$ python3 -q
>>> import numpy as np
>>> from numpy import linalg as LA
>>> np.set_printoptions(precision=1, suppress=True, linewidth=200)
>>> rnd = lambda a: np.round(a, 1) + 0
>>> W2 = np.array([[1, 0, -2, 2, -2, -1, -2, 0, -2, 2],
...     [1, -2, 0, 1, 1, -1, -1, -2, 2, -2],
...     [-1, -1, 0, 1, -1, 1, 1, -2, 1, 1]])
>>> W0 = np.repeat(W2, 41 // 3, axis=0)
>>> rng = np.random.default_rng(41)
>>> W0 = W0 + 0.1 * rng.normal(size=W0.shape)
>>> rnd(W0)
array([[ 0.9,  0. , -2. ,  2.1, -2.1, -0.9, -2. , -0.1, -2.1,  1.9],
       [ 0.9,  0.1, -1.9,  1.9, -2.1, -0.8, -1.9, -0.1, -2. ,  2. ],
       [ 1. ,  0.1, -2. ,  2. , -1.9, -0.9, -2.1,  0. , -1.8,  2. ],
       [ 1. ,  0. , -2.1,  2. , -1.8, -0.9, -2.1,  0. , -2.1,  1.8],
       [ 1. ,  0.2, -2. ,  2.1, -2.1, -1. , -2. ,  0. , -1.9,  2.1],
       [ 0.9, -0.1, -2.1,  2. , -2.1, -1.2, -2.2,  0.1, -2. ,  1.9],
       [ 1. ,  0. , -2. ,  2. , -1.9, -0.9, -1.9,  0.1, -2. ,  2. ],
       [ 1. , -0.1, -2. ,  2. , -1.9, -0.9, -2. ,  0. , -2.1,  1.9],
       [ 0.9,  0. , -2.1,  1.9, -2. , -1.2, -2. ,  0. , -1.9,  1.9],
       [ 1. , -0.2, -1.9,  2. , -2. , -1.2, -2. , -0.1, -2.1,  1.9],
       [ 0.9, -0.1, -2.2,  2.1, -2. , -1. , -2. ,  0. , -2. ,  2. ],
       [ 1. ,  0.1, -2. ,  2.1, -2.1, -1. , -1.9,  0.1, -1.9,  1.9],
       [ 0.9,  0.1, -2. ,  1.8, -1.9, -1. , -2.1, -0.1, -1.9,  1.9],
       [ 0.9, -2.1,  0.1,  0.8,  1. , -1. , -1. , -1.9,  2. , -2. ],
       [ 1. , -1.9, -0.2,  1. ,  1. , -1.1, -0.9, -2. ,  1.8, -2. ],
       [ 1.1, -2. , -0.1,  1.1,  1. , -1.1, -1. , -1.9,  2.1, -2.1],
       [ 0.9, -1.9,  0.1,  1. ,  1. , -1. , -0.9, -2.2,  2.1, -2.1],
       [ 0.9, -2.1, -0.1,  0.9,  1. , -1. , -0.9, -2.2,  2.1, -2.1],
       [ 1. , -2. ,  0.1,  0.9,  1. , -0.8, -0.9, -2. ,  2.1, -1.9],
       [ 1.1, -1.9,  0.1,  0.8,  1.1, -0.6, -1. , -2. ,  2. , -2.1],
       [ 1. , -2. ,  0.2,  1. ,  1.1, -1. , -1.1, -2.1,  1.9, -1.9],
       [ 1. , -2.1,  0. ,  1.2,  1. , -1. , -1. , -2. ,  1.9, -1.9],
       [ 0.7, -2. , -0.1,  1. ,  0.9, -0.9, -0.8, -2. ,  1.9, -2.1],
       [ 1. , -2.1, -0.1,  1.2,  1.1, -1.1, -1.1, -2. ,  1.9, -1.9],
       [ 1.1, -2. , -0.1,  1. ,  0.8, -1. , -0.8, -2.1,  2.1, -1.9],
       [ 1.2, -2.1,  0. ,  0.9,  1.1, -0.9, -1.1, -2.1,  2. , -1.8],
       [-1. , -0.9, -0.1,  0.9, -0.9,  0.9,  0.8, -1.9,  1.1,  0.9],
       [-0.9, -1. ,  0.1,  0.9, -1. ,  0.8,  0.8, -1.9,  1. ,  1. ],
       [-1. , -1.1, -0.1,  1. , -1. ,  0.8,  1.1, -1.9,  1.1,  1.1],
       [-1. , -1. ,  0.1,  1.1, -1.1,  1. ,  1. , -1.8,  1. ,  0.9],
       [-1.1, -1. , -0.1,  1. , -1.1,  0.8,  1. , -2. ,  1. ,  0.8],
       [-1. , -0.9,  0. ,  0.9, -1. ,  1. ,  1. , -2. ,  1. ,  1. ],
       [-1. , -0.9,  0.1,  1. , -1. ,  1.1,  1. , -2.1,  0.9,  0.9],
       [-1. , -1. ,  0.1,  1. , -0.9,  1.1,  1.1, -2.1,  1. ,  0.9],
       [-1. , -0.9,  0.3,  1.1, -1. ,  0.9,  1. , -1.8,  0.9,  1. ],
       [-0.9, -0.9,  0.2,  1. , -1. ,  0.9,  1. , -2.1,  1. ,  1. ],
       [-0.9, -0.9, -0.1,  0.9, -1.1,  1. ,  1. , -2.1,  1. ,  0.9],
       [-1. , -1.1,  0. ,  1. , -1.1,  1. ,  1.2, -2. ,  0.9,  1.2],
       [-1.1, -0.9, -0.1,  1.1, -1. ,  1.1,  1. , -2.1,  0.8,  0.9]])
>>> left, sv, Vh = LA.svd(W0)
>>> np.argmax(sv[:-1] / (sv[1:] + 1e-6)) + 1
np.int64(3)
>>> B = left[:, :3] @ np.diag(sv[:3]) @ Vh[:3]
>>> LA.matrix_rank(W0, rtol=0.05)
np.int64(3)
>>> rnd(LA.norm(W0 - B, 2)), rnd(sv[3])
(np.float64(0.8), np.float64(0.8))
>>> rnd(LA.norm(W0 - B) / LA.norm(W0))
np.float64(0.1)
